$ ipython --no-banner

In [1]: import numpy as np

In [2]: import numpy.linalg as la

In [3]: np.set_printoptions(precision=1, suppress=True, linewidth=200)

In [4]: rnd = lambda a: np.round(a, 1) + 0

In [5]: J = np.array([[3, 4, 4, 0, 4, 6, 5, 5, 7],
   ...:     [1, 2, 2, -2, 2, 4, 3, 3, 5],
   ...:     [1, 2, 2, -2, 2, 4, 3, 3, 5],
   ...:     [2, 3, 3, -1, 3, 5, 4, 4, 6],
   ...:     [1, 2, 2, -2, 2, 4, 3, 3, 5],
   ...:     [3, 4, 4, 0, 4, 6, 5, 5, 7]])

In [6]: # rows 1 and 2 are equal

In [7]: print(np.argsort(-la.norm(J, axis=0).round(6), kind="stable")[:3])
[8 5 6]

In [8]: print(la.matrix_rank(J, rtol=0.1))
2

In [9]: print(rnd(la.norm(J, 2) / la.norm(J)))
1.0

In [10]: print(la.lstsq(J[:-1].T, J[-1])[2])
2

In [11]: print(rnd(np.trace(la.pinv(J) @ J)))
2.0

In [12]: print(np.unique(J.round(6), axis=0).shape)
(3, 9)

In [13]: Uu, s, VT = la.svd(J)

In [14]: print(rnd(s))
[26.9  3.4  0.   0.   0.   0. ]

In [15]: print(np.argmax(s[:-1] / (s[1:] + 1e-6)) + 1)
2

In [16]: out = Uu[:, :2] @ np.diag(s[:2]) @ VT[:2]

In [17]: print(rnd(la.norm(J - out, 2)), rnd(s[2]))
0.0 0.0

In [18]: print(rnd(np.abs(J - out).max()))
0.0

In [19]: print(la.matrix_rank(out))
2

In [20]: u = np.array([8, 3, 8])

In [21]: print(np.array([np.convolve(row, u, "same") for row in J]))
[[ 41  68  44  64  60  90 103 111  61]
 [ 19  30   6  26  22  52  65  73  39]
 [ 19  30   6  26  22  52  65  73  39]
 [ 30  49  25  45  41  71  84  92  50]
 [ 19  30   6  26  22  52  65  73  39]
 [ 41  68  44  64  60  90 103 111  61]]

In [22]: print(np.convolve(J[2], u))
[ 8 19 30  6 26 22 52 65 73 39 40]

In [23]: print(np.correlate(J[2], J[1], "full"))
[ 5 13 19  6 20 30 27 42 76 42 27 30 20  6 19 13  5]

In [24]: print(np.polyval(u, J[2]))
[ 19  46  46  34  46 148  89  89 223]

In [25]: W0 = np.load("case5.npy")

In [26]: print(W0)
[[ 68   0  23  21 -25  -7]
 [  0  62 -28  25  11  34]
 [ 23 -28  57  11 -23 -46]
 [ 21  25  11  65  13 -36]
 [-25  11 -23  13  91  41]
 [ -7  34 -46 -36  41 115]]

In [27]: r = la.matrix_rank(J)

In [28]: print(r)
2

In [29]: ns = la.svd(J)[2][r:].T

In [30]: print(rnd(ns @ ns.T))
[[ 0.8 -0.1 -0.1 -0.3 -0.1  0.  -0.1 -0.1  0. ]
 [-0.1  0.9 -0.1 -0.1 -0.1 -0.1 -0.1 -0.1 -0.1]
 [-0.1 -0.1  0.9 -0.1 -0.1 -0.1 -0.1 -0.1 -0.1]
 [-0.3 -0.1 -0.1  0.3 -0.1  0.1  0.   0.   0.3]
 [-0.1 -0.1 -0.1 -0.1  0.9 -0.1 -0.1 -0.1 -0.1]
 [ 0.  -0.1 -0.1  0.1 -0.1  0.8 -0.2 -0.2 -0.3]
 [-0.1 -0.1 -0.1  0.  -0.1 -0.2  0.9 -0.1 -0.2]
 [-0.1 -0.1 -0.1  0.  -0.1 -0.2 -0.1  0.9 -0.2]
 [ 0.  -0.1 -0.1  0.3 -0.1 -0.3 -0.2 -0.2  0.6]]

In [31]: print([int(la.matrix_rank(J[:i])) for i in range(1, len(J) + 1)])
[1, 2, 2, 2, 2, 2]

In [32]: rng = np.random.default_rng(13)

In [33]: lab = rng.permutation(6)

In [34]: out = W0[:, lab] * rng.choice([-1, 1], 6)

In [35]: print(out)
[[  68   23    7  -21    0  -25]
 [   0  -28  -34  -25  -62   11]
 [  23   57   46  -11   28  -23]
 [  21   11   36  -65  -25   13]
 [ -25  -23  -41  -13  -11   91]
 [  -7  -46 -115   36  -34   41]]

In [36]: Uu, _, VT = la.svd(W0.T @ out)

In [37]: print(lab)
[0 2 5 3 1 4]

In [38]: print(rnd(Uu @ VT))
[[ 1.  0.  0.  0.  0.  0.]
 [ 0.  0.  0.  0. -1.  0.]
 [ 0.  1.  0.  0.  0.  0.]
 [ 0.  0.  0. -1.  0.  0.]
 [ 0.  0.  0.  0.  0.  1.]
 [ 0.  0. -1.  0.  0.  0.]]

In [39]: O, evecs = la.qr(out[:, :1])[0], la.qr(out[:, 1:])[0]

In [40]: s = la.svd(O.T @ evecs, compute_uv=False)

In [41]: print((s > 0.9).sum())
1

In [42]: print(rnd(s))
[1.]

In [43]: print(rnd(np.degrees(np.arccos(s.clip(0, 1)))))
[9.9]

In [44]: u = np.array([2, 1, 1, 3, 1, 2, 1])

In [45]: r1 = np.array([-2, 2, -1, 1, -2, -1])

In [46]: mat = np.outer(u, r1)

In [47]: print(mat)
[[-4  4 -2  2 -4 -2]
 [-2  2 -1  1 -2 -1]
 [-2  2 -1  1 -2 -1]
 [-6  6 -3  3 -6 -3]
 [-2  2 -1  1 -2 -1]
 [-4  4 -2  2 -4 -2]
 [-2  2 -1  1 -2 -1]]

In [48]: # rows 1 and 2 are equal

In [49]: Uu, s, VT = la.svd(mat)

In [50]: print(np.argmax(s[:-1] / (s[1:] + 1e-6)) + 1)
1

In [51]: print(rnd(s))
[17.7  0.   0.   0.   0.   0. ]

In [52]: out = Uu[:, :1] @ np.diag(s[:1]) @ VT[:1]

In [53]: print(rnd(out))
[[-4.  4. -2.  2. -4. -2.]
 [-2.  2. -1.  1. -2. -1.]
 [-2.  2. -1.  1. -2. -1.]
 [-6.  6. -3.  3. -6. -3.]
 [-2.  2. -1.  1. -2. -1.]
 [-4.  4. -2.  2. -4. -2.]
 [-2.  2. -1.  1. -2. -1.]]

In [54]: print(rnd(la.norm(mat - out, 2)), rnd(s[1]))
0.0 0.0

In [55]: print(la.matrix_rank(out))
1

In [56]: print(rnd(np.abs(mat - out).max()))
0.0
